In [1]: import numpy as np

In [2]: np.set_printoptions(precision=2, suppress=True, linewidth=160, sign=" ")

In [3]: rnd = lambda a: np.round(a, 2) + 0

In [4]: X = np.loadtxt("w.csv", delimiter=",")

In [5]: print(X)
[[ 2.01 -5.01 -2.99 -8.99]
 [ 4.   -1.02 -2.97 -8.97]
 [-0.01 -0.01 -0.02 -0.01]
 [ 0.   -2.99 -0.98 -3.02]
 [ 1.98  1.   -1.02 -2.98]]

In [6]: Uu, s, VT = np.linalg.svd(X)

In [7]: print(np.argmax(s[:-1] / (s[1:] + 1e-6)) + 1)
2

In [8]: print(rnd(s))
[ 15.48   4.41   0.04   0.02]

In [9]: M2 = Uu[:, :2] @ np.diag(s[:2]) @ VT[:2]

In [10]: print(rnd(M2))
[[ 2.01 -5.01 -2.98 -9.  ]
 [ 3.99 -1.02 -2.99 -8.97]
 [ 0.   -0.01  0.   -0.01]
 [ 0.01 -3.   -0.99 -3.01]
 [ 1.99  0.99 -1.   -2.98]]

In [11]: print(rnd(np.linalg.norm(X - M2, 2)), rnd(s[2]))
0.04 0.04

In [12]: print(rnd(np.abs(X - M2).max()))
0.02

In [13]: print(np.argsort(-np.linalg.norm(M2, axis=0).round(6), kind="stable")[:3])
[ 3  1  0]

In [14]: x = np.array([0, 0, 0, 0])

In [15]: print((X @ x).argmax())
0

In [16]: print(np.einsum("ij,j->i", X, x))
[ 0.  0.  0.  0.  0.]

In [17]: print((X * x).sum(axis=1))
[ 0.  0.  0.  0.  0.]

In [18]: x @ X
Traceback (most recent call last):
  Cell In[18], line 1
    x @ X
ValueError: matmul: Input operand 1 has a mismatch in its core dimension 0, with gufunc signature (n?,k),(k,m?)->(n?,m?) (size 5 is different from 4)


In [19]: print(X @ x)
[ 0.  0.  0.  0.  0.]

In [20]: print(X @ np.eye(4)[3])
[-8.99 -8.97 -0.01 -3.02 -2.98]

In [21]: print(X @ np.ones(4))
[-14.98  -8.96  -0.05  -6.99  -1.02]

In [22]: print(X * x)
[[ 0. -0. -0. -0.]
 [ 0. -0. -0. -0.]
 [-0. -0. -0. -0.]
 [ 0. -0. -0. -0.]
 [ 0.  0. -0. -0.]]
